$ python3 -q
>>> import numpy as np
>>> np.set_printoptions(precision=1, suppress=True, linewidth=160, sign=" ")
>>> def rd(a):
...     return np.round(a, 1) + 0
... 
>>> mat = -3 * np.eye(12) + np.eye(12, k=1)
>>> mat
array([[-3.,  1.,  0.,  0.,  0.,  0.,  0.,  0.,  0.,  0.,  0.,  0.],
       [ 0., -3.,  1.,  0.,  0.,  0.,  0.,  0.,  0.,  0.,  0.,  0.],
       [ 0.,  0., -3.,  1.,  0.,  0.,  0.,  0.,  0.,  0.,  0.,  0.],
       [ 0.,  0.,  0., -3.,  1.,  0.,  0.,  0.,  0.,  0.,  0.,  0.],
       [ 0.,  0.,  0.,  0., -3.,  1.,  0.,  0.,  0.,  0.,  0.,  0.],
       [ 0.,  0.,  0.,  0.,  0., -3.,  1.,  0.,  0.,  0.,  0.,  0.],
       [ 0.,  0.,  0.,  0.,  0.,  0., -3.,  1.,  0.,  0.,  0.,  0.],
       [ 0.,  0.,  0.,  0.,  0.,  0.,  0., -3.,  1.,  0.,  0.,  0.],
       [ 0.,  0.,  0.,  0.,  0.,  0.,  0.,  0., -3.,  1.,  0.,  0.],
       [ 0.,  0.,  0.,  0.,  0.,  0.,  0.,  0.,  0., -3.,  1.,  0.],
       [ 0.,  0.,  0.,  0.,  0.,  0.,  0.,  0.,  0.,  0., -3.,  1.],
       [ 0.,  0.,  0.,  0.,  0.,  0.,  0.,  0.,  0.,  0.,  0., -3.]])
>>> Uu, sv = np.linalg.svd(mat)
Traceback (most recent call last):
  File "<python-input-5>", line 1, in <module>
    Uu, sv = np.linalg.svd(mat)
    ^^^^^^
ValueError: too many values to unpack (expected 2)
>>> Uu, sv, VT = np.linalg.svd(mat, full_matrices=False)
>>> rd(sv / sv[0])
array([ 1. ,  1. ,  1. ,  0.9,  0.9,  0.8,  0.8,  0.7,  0.6,  0.6,  0.5,  0.5])
>>> Uu.shape, sv.shape, VT.shape
((12, 12), (12,), (12, 12))
>>> rd(Uu.T @ Uu)
array([[ 1.,  0.,  0.,  0.,  0.,  0.,  0.,  0.,  0.,  0.,  0.,  0.],
       [ 0.,  1.,  0.,  0.,  0.,  0.,  0.,  0.,  0.,  0.,  0.,  0.],
       [ 0.,  0.,  1.,  0.,  0.,  0.,  0.,  0.,  0.,  0.,  0.,  0.],
       [ 0.,  0.,  0.,  1.,  0.,  0.,  0.,  0.,  0.,  0.,  0.,  0.],
       [ 0.,  0.,  0.,  0.,  1.,  0.,  0.,  0.,  0.,  0.,  0.,  0.],
       [ 0.,  0.,  0.,  0.,  0.,  1.,  0.,  0.,  0.,  0.,  0.,  0.],
       [ 0.,  0.,  0.,  0.,  0.,  0.,  1.,  0.,  0.,  0.,  0.,  0.],
       [ 0.,  0.,  0.,  0.,  0.,  0.,  0.,  1.,  0.,  0.,  0.,  0.],
       [ 0.,  0.,  0.,  0.,  0.,  0.,  0.,  0.,  1.,  0.,  0.,  0.],
       [ 0.,  0.,  0.,  0.,  0.,  0.,  0.,  0.,  0.,  1.,  0.,  0.],
       [ 0.,  0.,  0.,  0.,  0.,  0.,  0.,  0.,  0.,  0.,  1.,  0.],
       [ 0.,  0.,  0.,  0.,  0.,  0.,  0.,  0.,  0.,  0.,  0.,  1.]])
>>> rd(Uu.T @ mat @ VT.T)
array([[ 4. ,  0. ,  0. ,  0. ,  0. ,  0. ,  0. ,  0. ,  0. ,  0. ,  0. ,  0. ],
       [ 0. ,  3.9,  0. ,  0. ,  0. ,  0. ,  0. ,  0. ,  0. ,  0. ,  0. ,  0. ],
       [ 0. ,  0. ,  3.8,  0. ,  0. ,  0. ,  0. ,  0. ,  0. ,  0. ,  0. ,  0. ],
       [ 0. ,  0. ,  0. ,  3.6,  0. ,  0. ,  0. ,  0. ,  0. ,  0. ,  0. ,  0. ],
       [ 0. ,  0. ,  0. ,  0. ,  3.5,  0. ,  0. ,  0. ,  0. ,  0. ,  0. ,  0. ],
       [ 0. ,  0. ,  0. ,  0. ,  0. ,  3.3,  0. ,  0. ,  0. ,  0. ,  0. ,  0. ],
       [ 0. ,  0. ,  0. ,  0. ,  0. ,  0. ,  3. ,  0. ,  0. ,  0. ,  0. ,  0. ],
       [ 0. ,  0. ,  0. ,  0. ,  0. ,  0. ,  0. ,  2.8,  0. ,  0. ,  0. ,  0. ],
       [ 0. ,  0. ,  0. ,  0. ,  0. ,  0. ,  0. ,  0. ,  2.5,  0. ,  0. ,  0. ],
       [ 0. ,  0. ,  0. ,  0. ,  0. ,  0. ,  0. ,  0. ,  0. ,  2.3,  0. ,  0. ],
       [ 0. ,  0. ,  0. ,  0. ,  0. ,  0. ,  0. ,  0. ,  0. ,  0. ,  2.2,  0. ],
       [ 0. ,  0. ,  0. ,  0. ,  0. ,  0. ,  0. ,  0. ,  0. ,  0. ,  0. ,  2. ]])
>>> rd(VT @ VT.T)
array([[ 1.,  0.,  0.,  0.,  0.,  0.,  0.,  0.,  0.,  0.,  0.,  0.],
       [ 0.,  1.,  0.,  0.,  0.,  0.,  0.,  0.,  0.,  0.,  0.,  0.],
       [ 0.,  0.,  1.,  0.,  0.,  0.,  0.,  0.,  0.,  0.,  0.,  0.],
       [ 0.,  0.,  0.,  1.,  0.,  0.,  0.,  0.,  0.,  0.,  0.,  0.],
       [ 0.,  0.,  0.,  0.,  1.,  0.,  0.,  0.,  0.,  0.,  0.,  0.],
       [ 0.,  0.,  0.,  0.,  0.,  1.,  0.,  0.,  0.,  0.,  0.,  0.],
       [ 0.,  0.,  0.,  0.,  0.,  0.,  1.,  0.,  0.,  0.,  0.,  0.],
       [ 0.,  0.,  0.,  0.,  0.,  0.,  0.,  1.,  0.,  0.,  0.,  0.],
       [ 0.,  0.,  0.,  0.,  0.,  0.,  0.,  0.,  1.,  0.,  0.,  0.],
       [ 0.,  0.,  0.,  0.,  0.,  0.,  0.,  0.,  0.,  1.,  0.,  0.],
       [ 0.,  0.,  0.,  0.,  0.,  0.,  0.,  0.,  0.,  0.,  1.,  0.],
       [ 0.,  0.,  0.,  0.,  0.,  0.,  0.,  0.,  0.,  0.,  0.,  1.]])
>>> rd(sv)
array([ 4. ,  3.9,  3.8,  3.6,  3.5,  3.3,  3. ,  2.8,  2.5,  2.3,  2.2,  2. ])
>>> rd(np.sqrt((sv ** 2).sum())), rd(np.linalg.norm(mat))
(np.float64(10.9), np.float64(10.9))
>>> x0 = np.array([-2, -1, 2, -3, -2, -3, -1, 3, -1, -1, 2, 1])
>>> rhs = mat @ x0
>>> b, lr = np.zeros(12), 1 / np.linalg.norm(mat, 2) ** 2
>>> for i in range(60):
...     b -= lr * mat.T @ (mat @ b - rhs)
...     if i % 10 == 0: print(i, round(np.linalg.norm(mat @ b - rhs), 1))
... 
0 8.1
10 0.2
20 0.0
30 0.0
40 0.0
50 0.0
>>> rd(b)
array([-2., -1.,  2., -3., -2., -3., -1.,  3., -1., -1.,  2.,  1.])
>>> w1 = np.array([[2, 4],
...     [1, 4],
...     [4, 2],
...     [4, 0],
...     [5, 2],
...     [1, 1],
...     [1, 3],
...     [4, 5],
...     [2, 0],
...     [0, 0],
...     [4, 5],
...     [0, 4]])
>>> b = np.array([0, 0])
>>> H = np.maximum(mat @ w1 + b, 0)
>>> (H > 0).astype(int)
array([[ 0,  0],
       [ 1,  0],
       [ 0,  0],
       [ 0,  1],
       [ 0,  0],
       [ 0,  0],
       [ 1,  0],
       [ 0,  0],
       [ 0,  0],
       [ 1,  1],
       [ 0,  0],
       [ 0,  0]])
>>> H
array([[ 0.,  0.],
       [ 1.,  0.],
       [ 0.,  0.],
       [ 0.,  2.],
       [ 0.,  0.],
       [ 0.,  0.],
       [ 1.,  0.],
       [ 0.,  0.],
       [ 0.,  0.],
       [ 4.,  5.],
       [ 0.,  0.],
       [ 0.,  0.]])
>>> cent = np.array([[1, 1], [-2, -1]])
>>> H @ cent
array([[ 0.,  0.],
       [ 1.,  1.],
       [ 0.,  0.],
       [-4., -2.],
       [ 0.,  0.],
       [ 0.,  0.],
       [ 1.,  1.],
       [ 0.,  0.],
       [ 0.,  0.],
       [-6., -1.],
       [ 0.,  0.],
       [ 0.,  0.]])
>>> (H @ cent).round(6).argmax(axis=1)
array([ 0,  0,  0,  1,  0,  0,  0,  0,  0,  1,  0,  0])
>>> w1 @ cent
array([[-6, -2],
       [-7, -3],
       [ 0,  2],
       [ 4,  4],
       [ 1,  3],
       [-1,  0],
       [-5, -2],
       [-6, -1],
       [ 2,  2],
       [ 0,  0],
       [-6, -1],
       [-8, -4]])
>>> x0 = np.array([-2, 0])
>>> rhs = H @ x0
>>> rhs
array([ 0., -2.,  0.,  0.,  0.,  0., -2.,  0.,  0., -8.,  0.,  0.])
>>> rd(np.linalg.solve(H.T @ H, H.T @ rhs))
array([-2.,  0.])
>>> rd(np.linalg.lstsq(H, rhs)[0])
array([-2.,  0.])
>>> rng = np.random.default_rng(30527)
>>> rhs = rhs + 0.1 * rng.normal(size=12)
>>> rd(rhs)
array([ 0. , -2.1,  0.1,  0. , -0.1,  0. , -2.1,  0. ,  0. , -7.7,  0.2, -0.1])
>>> b, *_ = np.linalg.lstsq(H, rhs)
>>> rd(b)
array([-2.,  0.])
>>> rd(np.linalg.norm(rhs - H @ b))
np.float64(0.3)
>>> M2 = mat / np.sqrt((mat ** 2).mean(axis=1, keepdims=True))
>>> rd(mat - mat.mean(axis=1, keepdims=True))
array([[-2.8,  1.2,  0.2,  0.2,  0.2,  0.2,  0.2,  0.2,  0.2,  0.2,  0.2,  0.2],
       [ 0.2, -2.8,  1.2,  0.2,  0.2,  0.2,  0.2,  0.2,  0.2,  0.2,  0.2,  0.2],
       [ 0.2,  0.2, -2.8,  1.2,  0.2,  0.2,  0.2,  0.2,  0.2,  0.2,  0.2,  0.2],
       [ 0.2,  0.2,  0.2, -2.8,  1.2,  0.2,  0.2,  0.2,  0.2,  0.2,  0.2,  0.2],
       [ 0.2,  0.2,  0.2,  0.2, -2.8,  1.2,  0.2,  0.2,  0.2,  0.2,  0.2,  0.2],
       [ 0.2,  0.2,  0.2,  0.2,  0.2, -2.8,  1.2,  0.2,  0.2,  0.2,  0.2,  0.2],
       [ 0.2,  0.2,  0.2,  0.2,  0.2,  0.2, -2.8,  1.2,  0.2,  0.2,  0.2,  0.2],
       [ 0.2,  0.2,  0.2,  0.2,  0.2,  0.2,  0.2, -2.8,  1.2,  0.2,  0.2,  0.2],
       [ 0.2,  0.2,  0.2,  0.2,  0.2,  0.2,  0.2,  0.2, -2.8,  1.2,  0.2,  0.2],
       [ 0.2,  0.2,  0.2,  0.2,  0.2,  0.2,  0.2,  0.2,  0.2, -2.8,  1.2,  0.2],
       [ 0.2,  0.2,  0.2,  0.2,  0.2,  0.2,  0.2,  0.2,  0.2,  0.2, -2.8,  1.2],
       [ 0.2,  0.2,  0.2,  0.2,  0.2,  0.2,  0.2,  0.2,  0.2,  0.2,  0.2, -2.8]])
>>> np.linalg.matrix_rank(M2) == np.linalg.matrix_rank(mat)
np.True_
>>> data = np.load("case2.npy")
>>> data
array([[-0.6, -0.6, -0.6,  0.3,  0.7, -0.1,  0.1,  0.6,  0.6],
       [-1. , -1. , -0.9,  0.8,  1. , -0.8,  0.4,  0.9,  0.9],
       [-0.8,  0.6,  0.9, -0.6, -1. , -1. ,  0.8, -1. , -1. ],
       [-0.9, -0.8,  1. ,  0.2,  0.5,  0.4, -0.9,  0.6, -1. ],
       [-0.2,  0.2, -0.1,  0.4, -0.4, -0.1,  0.2, -0.7, -0.5],
       [ 0.4, -0.6,  0.5,  0.5,  0.8,  1. , -1. ,  1. , -0.4],
       [ 0.7, -0.6, -1. ,  1. ,  0.9,  1. , -0.8,  1. ,  0.9],
       [ 1. ,  0.5, -0.9,  0.9,  0.3,  1. , -1. ,  1. ,  0.4],
       [-1. ,  0.3,  1. , -0.7, -1. , -1. ,  1. , -1. , -1. ],
       [-1. , -1. ,  1. , -0.9,  0.8, -0.9, -1. , -0.5, -1. ],
       [ 1. ,  1. , -1. , -0.1, -0.8,  0.6,  1. ,  0.1,  1. ],
       [ 0.8,  0.9, -0.9,  0.7, -0.9, -0.1,  0.9, -0.9,  0.6],
       [ 1. ,  0.7, -0.6, -0.3, -0.1,  0.7, -0.1,  0.8,  0.8],
       [-0.6, -0.2,  0.4,  0.8, -0.4,  0.3, -0.5, -0.6, -0.9],
       [ 1. ,  0.7,  1. , -0.7, -0.3,  1. , -1. ,  1. , -0.7],
       [-1. , -0.5,  1. , -1. , -1. , -1. , -0.2, -1. , -1. ],
       [-1. , -1. ,  0.6,  0.9,  0.9,  0.7, -0.9,  0.9, -0.9],
       [ 0. ,  0.4,  1. , -0.4, -0.9,  0.2, -0.8, -0.8, -1. ],
       [ 1. ,  0.2, -1. ,  0.9,  0.7,  1. , -0.6,  1. ,  0.9],
       [-1. , -1. ,  1. , -0.9,  0.8, -1. , -0.2, -1. , -1. ],
       [ 1. ,  1. ,  0.7, -1. ,  0.1,  1. , -1. ,  1. ,  1. ],
       [ 1. ,  0.5, -1. ,  0.9,  0.5,  1. , -0.7,  1. ,  0.9],
       [ 1. ,  1. , -1. , -0.3, -0.9, -0.1,  1. , -0.9,  1. ],
       [-0.9,  0. , -1. ,  1. , -0.3, -0.7,  1. , -1. ,  0.3],
       [-1. ,  0.2,  1. , -1. , -1. , -1. ,  0.7, -1. , -1. ],
       [ 0.8,  0.9,  0.9, -1. , -1. , -0.9,  0.8, -1. , -0.3],
       [-1. , -0.9,  0.6,  1. , -0.1,  0.9, -1. , -0.3, -1. ],
       [-1. , -1. ,  1. ,  0.7, -0.3, -1. ,  0.5, -1. , -1. ],
       [ 0.8,  0.7, -0.9, -0.7, -0.2, -0.7,  0.9, -0.6,  1. ],
       [-1. , -1. ,  0.7, -0.7,  1. , -0.4, -0.7,  1. ,  0.6],
       [-1. , -1. ,  1. ,  0.1,  0.3, -0.9, -0.8, -1. , -1. ],
       [-1. , -0.9,  0.4, -0.6,  0.8, -1. ,  0.7, -0.7,  0.3],
       [-1. , -0.6,  1. ,  0.9, -0.8,  0. , -0.9, -1. , -1. ],
       [ 1. ,  0.9, -1. ,  1. , -0.9,  1. , -0.5,  0.7, -0.1]])
>>> q, V = np.linalg.qr(data[:, :6])[0], np.linalg.qr(data[:, 6:])[0]
>>> sv = np.linalg.svd(q.T @ V, compute_uv=False)
>>> rd(np.linalg.norm(q @ q.T - V @ V.T, 2))
np.float64(1.0)
